>>> import numpy as np
>>> np.set_printoptions(precision=2, suppress=True, linewidth=120)
>>> W0 = np.array([[0.02, -0.92, -0.66, 0.62],
...     [-0.26, -0.92, 0.3, 0.22],
...     [-0.32, -1.52, 0.12, 0.52]])
>>> W0
array([[ 0.02, -0.92, -0.66,  0.62],
       [-0.26, -0.92,  0.3 ,  0.22],
       [-0.32, -1.52,  0.12,  0.52]])
>>> np.linalg.cond(W0) > 100
np.True_
>>> B = np.array([[1, -5, 3], [3, -7, 8]])
>>> W2 = np.kron(B, W0)
>>> W2.shape
(6, 12)
>>> round(float(np.linalg.norm(W2, 2)), 2), round(np.linalg.norm(B, 2) * np.linalg.norm(W0, 2), 2)
(27.08, np.float64(27.08))
>>> np.linalg.matrix_rank(W2)
np.int64(4)
>>> np.unique(W0.round(6), axis=0).shape
(3, 4)
>>> W2 = np.array([[-2, 0, -2], [3, 2, -1], [3, 1, 0]])
>>> E = np.repeat(W2, 25 // 3, axis=0)
>>> rng = np.random.default_rng(437)
>>> E = E + 0.3 * rng.normal(size=E.shape)
>>> E.round(2) + 0
array([[-1.76, -0.23, -2.13],
       [-1.8 , -0.62, -1.44],
       [-2.35, -0.06, -1.67],
       [-2.15, -0.29, -1.99],
       [-2.28,  0.22, -1.89],
       [-1.39,  0.28, -2.16],
       [-1.28,  0.4 , -2.38],
       [-2.19,  0.  , -2.58],
       [ 2.92,  2.14, -1.31],
       [ 3.02,  2.09, -0.42],
       [ 2.59,  2.13, -0.64],
       [ 2.65,  2.3 , -1.03],
       [ 2.87,  1.58, -0.68],
       [ 2.4 ,  2.06, -1.11],
       [ 2.95,  2.31, -1.2 ],
       [ 3.22,  1.57, -1.06],
       [ 2.92,  0.2 , -0.41],
       [ 3.41,  1.28,  0.11],
       [ 2.99,  1.47, -0.39],
       [ 3.11,  1.02,  0.06],
       [ 3.23,  0.59,  0.16],
       [ 3.36,  1.25,  0.44],
       [ 3.62,  1.29,  0.18],
       [ 2.96,  0.59, -0.05]])
>>> x = np.array([2, 3, -1])
>>> rhs = E @ x
>>> np.linalg.solve(E.T @ E, E.T @ rhs)
array([ 2.,  3., -1.])
>>> np.round(np.linalg.pinv(E) @ E, 2) + 0
array([[1., 0., 0.],
       [0., 1., 0.],
       [0., 0., 1.]])
>>> np.linalg.lstsq(E, rhs)[0]
array([ 2.,  3., -1.])
>>> rhs = rhs + 0.05 * rng.normal(size=24)
>>> rhs
array([-2.21, -4.03, -3.14, -3.22, -1.93,  0.36,  1.02, -1.76, 13.56, 12.73, 12.26, 13.3 , 11.2 , 12.09, 13.99, 12.17,
        6.86, 10.53, 10.8 ,  9.02,  8.07, 10.1 , 10.94,  7.77])
>>> coef, *_ = np.linalg.lstsq(E, rhs)
>>> coef
array([ 1.98,  3.03, -0.99])
>>> idx = E[:, 0] > np.median(E[:, 0])
>>> u = E[idx].mean(axis=0) - E[~idx].mean(axis=0)
>>> u
array([3.53, 0.67, 1.32])
>>> idx.astype(int)
array([0, 0, 0, 0, 0, 0, 0, 0, 1, 1, 0, 0, 0, 0, 1, 1, 1, 1, 1, 1, 1, 1, 1, 1])
>>> round((((E - E.mean(axis=0)) @ u > 0) == idx).mean(), 2)
np.float64(0.83)
>>> proj = E @ np.linalg.solve(E.T @ E, E.T)
>>> np.allclose(proj @ proj, proj)
True
>>> proj @ E[:, 2]
array([-2.13, -1.44, -1.67, -1.99, -1.89, -2.16, -2.38, -2.58, -1.31, -0.42, -0.64, -1.03, -0.68, -1.11, -1.2 , -1.06,
       -0.41,  0.11, -0.39,  0.06,  0.16,  0.44,  0.18, -0.05])
>>> np.round(np.linalg.eigvalsh(proj), 2) + 0
array([0., 0., 0., 0., 0., 0., 0., 0., 0., 0., 0., 0., 0., 0., 0., 0., 0., 0., 0., 0., 0., 1., 1., 1.])
>>> gram = np.cov(E, rowvar=False)
>>> np.argsort(-E.std(axis=0).round(6), kind="stable")
array([0, 1, 2])
>>> gram.shape
(3, 3)
>>> np.round(np.corrcoef(E[:, 0], E[:, 2])[0, 1], 2)
np.float64(0.86)
>>> Xc = E - E.mean(axis=0)
>>> left, sig, vt = np.linalg.svd(Xc, full_matrices=False)
>>> vt[0] * np.sign(vt[0, np.abs(vt[0]).argmax()])
array([0.91, 0.28, 0.3 ])
>>> np.round(Xc.mean(axis=0), 2) + 0
array([0., 0., 0.])
>>> np.abs(vt[-1])
array([0.4 , 0.53, 0.75])
>>> np.linalg.matrix_rank(Xc)
np.int64(3)
>>> np.abs(vt[0]).argmax()
np.int64(0)
>>> sig
array([12.54,  3.33,  1.34])
>>> A = np.load("w.npy")
>>> A
array([[2., 1., 0., 0.],
       [0., 2., 1., 0.],
       [0., 0., 2., 1.],
       [0., 0., 0., 2.]])
>>> Q = A.astype(float).copy()
>>> for j in range(4):
...     Q[:, j] -= Q[:, :j] @ (Q[:, :j].T @ Q[:, j])
...     Q[:, j] /= np.linalg.norm(Q[:, j])
... 
>>> Q
array([[1., 0., 0., 0.],
       [0., 1., 0., 0.],
       [0., 0., 1., 0.],
       [0., 0., 0., 1.]])
>>> np.linalg.matrix_rank(A - A[0, 0] * np.eye(4))
np.int64(3)
>>> [int(np.linalg.matrix_rank(np.linalg.matrix_power(A, p))) for p in range(1, 5)]
[4, 4, 4, 4]
>>> np.prod(np.diag(A)), round(float(np.linalg.det(A)), 2)
(np.float64(16.0), 16.0)
>>> np.sort(np.linalg.eigvals(A))
array([2., 2., 2., 2.])
>>> w, evecs = np.linalg.eig(A)
>>> np.sort(np.linalg.eigvals(np.linalg.inv(A)))
array([0.5, 0.5, 0.5, 0.5])
>>> w
array([2., 2., 2., 2.])
>>> np.prod(w)
np.float64(16.0)
>>> u, v = A[2], A[0]
>>> u @ u
np.float64(5.0)
>>> p = (u @ v) / (u @ u) * u
>>> v - p
array([2., 1., 0., 0.])
>>> np.linalg.matrix_rank(np.outer(u, v))
np.int64(1)
>>> p
array([0., 0., 0., 0.])
>>> idx = rng.permutation(4)
>>> idx
array([3, 1, 2, 0])
>>> B = A[idx][:, idx]
>>> round(float(np.linalg.det(B)), 2), np.round(np.linalg.det(A[idx]), 2)
(16.0, np.float64(-16.0))
>>> np.sort(np.abs(np.linalg.eigvals(B)))
array([2., 2., 2., 2.])
>>> B
array([[2., 0., 0., 0.],
       [0., 2., 1., 0.],
       [1., 0., 2., 0.],
       [0., 1., 0., 2.]])
>>> np.trace(B)
np.float64(8.0)
>>> J = -2 * np.eye(3) + np.eye(3, k=1)
>>> J
array([[-2.,  1.,  0.],
       [ 0., -2.,  1.],
       [ 0.,  0., -2.]])
>>> w, evecs = np.linalg.eig(J)
>>> np.sort(np.linalg.eigvals(J @ J))
array([4., 4., 4.])
>>> np.sort(np.linalg.eigvals(np.linalg.inv(J)))
array([-0.5, -0.5, -0.5])
>>> Q, r_ = np.linalg.qr(J)
>>> Q @ r_
array([[-2.,  1.,  0.],
       [ 0., -2.,  1.],
       [ 0.,  0., -2.]])
>>> Q
array([[ 1.,  0.,  0.],
       [-0.,  1.,  0.],
       [-0., -0.,  1.]])
>>> x = np.array([3, 0, -1])
>>> J @ np.eye(3)[2]
array([ 0.,  1., -2.])
>>> J @ x
array([-6., -1.,  2.])
>>> (J @ x).argmax()
np.int64(2)
>>> J * x
array([[-6.,  0., -0.],
       [ 0., -0., -1.],
       [ 0.,  0.,  2.]])
>>> np.linalg.norm(J @ x) <= np.linalg.norm(J, 2) * np.linalg.norm(x) + 1e-9
np.True_
>>> (J * x).sum(axis=1)
array([-6., -1.,  2.])
>>> np.prod(np.diag(J)), round(float(np.linalg.det(J)), 2)
(np.float64(-8.0), -8.0)
>>> arr = np.loadtxt("mat.csv", delimiter=",")
>>> arr
array([[-0.22,  0.98],
       [ 0.98,  0.22]])
>>> x = np.array([1, 2, 2])
>>> rhs = E @ x
>>> coef, lr = np.zeros(3), 1 / np.linalg.norm(E, 2) ** 2
>>> for i in range(5):
...     coef -= lr * E.T @ (E @ coef - rhs)
...     if i % 1 == 0: print(i, round(np.linalg.norm(E @ coef - rhs), 2))
... 
0 7.57
1 6.29
2 5.39
3 4.78
4 4.36
>>> np.round(np.linalg.cond(E), 2)
np.float64(7.31)
>>> coef
array([1.67, 0.51, 0.92])
>>> np.linalg.norm(J, axis=1)
array([2.24, 2.24, 2.  ])
>>> np.linalg.norm(J, axis=1).argmax()
np.int64(0)
>>> round(np.linalg.norm(J, 2), 2)
np.float64(2.76)
>>> round(np.linalg.norm(J) ** 2 / np.linalg.norm(J, 2) ** 2, 2)
np.float64(1.84)
>>> w, evecs = np.linalg.eig(arr)
>>> np.sort(np.linalg.eigvals(arr.T))
array([-1.,  1.])
>>> np.round(np.prod(w), 2)
np.float64(-1.0)
>>> w
array([-1.,  1.])
>>> blk = np.stack([arr, 4 * arr, arr[::-1]])
>>> np.linalg.norm(blk, axis=(1, 2))
array([1.41, 5.66, 1.41])
>>> np.linalg.matrix_rank(blk)
array([2, 2, 2])
>>> np.round(np.einsum("bij,cij->bc", blk, blk), 2) + 0
array([[ 2.,  8.,  0.],
       [ 8., 32.,  0.],
       [ 0.,  0.,  2.]])
>>> blk.shape
(3, 2, 2)
>>> np.linalg.svd(arr, compute_uv=False)
array([1., 1.])
>>> round(arr[:, 0] @ arr[:, 1], 2)
np.float64(0.0)
>>> feats = np.load("run8.npy")
>>> feats
array([[0., 0., 1., 2.],
       [0., 0., 0., 0.],
       [1., 0., 0., 0.],
       [2., 0., 0., 0.]])
>>> D = np.linalg.norm(E[:, None] - E[None], axis=-1)
>>> (D + 1e9 * np.eye(24)).round(6).argmin(axis=1)
array([ 3,  3,  4,  0,  2,  6,  5,  3, 14, 10, 11, 14, 18, 11,  8, 12, 23, 22, 12, 17, 23, 17, 17, 20])
>>> np.linalg.matrix_rank(D ** 2)
np.int64(5)
>>> D[:5, :5]
array([[0.  , 0.79, 0.76, 0.42, 0.73],
       [0.79, 0.  , 0.81, 0.73, 1.07],
       [0.76, 0.81, 0.  , 0.44, 0.37],
       [0.42, 0.73, 0.44, 0.  , 0.54],
       [0.73, 1.07, 0.37, 0.54, 0.  ]])
>>> D.shape
(24, 24)
>>> D[20].round(6).argsort(kind="stable")[:4]
array([20, 23, 19, 17])
>>> round(float(np.linalg.norm(feats, 2) / np.linalg.norm(feats)), 2)
0.71
>>> np.linalg.matrix_rank(feats, rtol=0.1)
np.int64(2)
>>> np.argsort(-np.linalg.norm(feats, axis=0).round(6), kind="stable")[:3]
array([0, 3, 2])
>>> K = np.array([[-1, 1, 0, 0, 0, 0],
...     [-1, -3, 0, 0, 0, 0],
...     [-1, -2, 0, 0, 0, 0],
...     [0, 0, -1, 1, 0, 0],
...     [0, 0, -1, -3, 0, 0],
...     [0, 0, -1, -2, 0, 0],
...     [0, 0, 0, 0, -1, 1],
...     [0, 0, 0, 0, -1, -3],
...     [0, 0, 0, 0, -1, -2]])
>>> B = K[0, 0] * K[1:] - np.outer(K[1:, 0], K[0])
>>> B
array([[ 0,  4,  0,  0,  0,  0],
       [ 0,  3,  0,  0,  0,  0],
       [ 0,  0,  1, -1,  0,  0],
       [ 0,  0,  1,  3,  0,  0],
       [ 0,  0,  1,  2,  0,  0],
       [ 0,  0,  0,  0,  1, -1],
       [ 0,  0,  0,  0,  1,  3],
       [ 0,  0,  0,  0,  1,  2]])
>>> K[:, 0] / K[0, 0]
array([ 1.,  1.,  1., -0., -0., -0., -0., -0., -0.])
>>> np.linalg.matrix_rank(B), np.linalg.matrix_rank(K)
(np.int64(5), np.int64(6))
>>> F = np.load("m.npy")
>>> F
array([[ 2.  , -3.94, -3.97],
       [ 2.  , -0.56, -2.28],
       [ 2.  , -1.82, -2.91],
       [ 2.  ,  0.21, -1.89],
       [ 2.  , -4.32, -4.16],
       [ 2.  ,  0.66, -1.67],
       [ 2.  , -2.86, -3.43],
       [ 2.  , -1.2 , -2.6 ],
       [ 2.  , -2.54, -3.27],
       [ 2.  , -2.3 , -3.15],
       [ 2.  , -2.99, -3.49],
       [ 2.  , -2.26, -3.13],
       [ 2.  , -4.61, -4.3 ],
       [ 2.  ,  2.79, -0.6 ],
       [ 2.  , -2.91, -3.46],
       [ 2.  , -2.79, -3.4 ],
       [ 2.  , -2.32, -3.16]])
>>> left, sig, vt = np.linalg.svd(F)
>>> np.argmax(sig[:-1] / (sig[1:] + 1e-6)) + 1
np.int64(2)
>>> sig.round(2) + 0
array([18.24,  5.14,  0.  ])
>>> B = left[:, :2] @ np.diag(sig[:2]) @ vt[:2]
>>> round(float(np.linalg.norm(F - B) / np.linalg.norm(F)), 2)
0.0
>>> round(float(np.linalg.norm(F - B, 2)), 2), round(float(sig[2]), 2)
(0.0, 0.0)
>>> np.linalg.matrix_rank(F, rtol=0.05)
np.int64(2)
>>> np.linalg.matrix_rank(B)
np.int64(2)
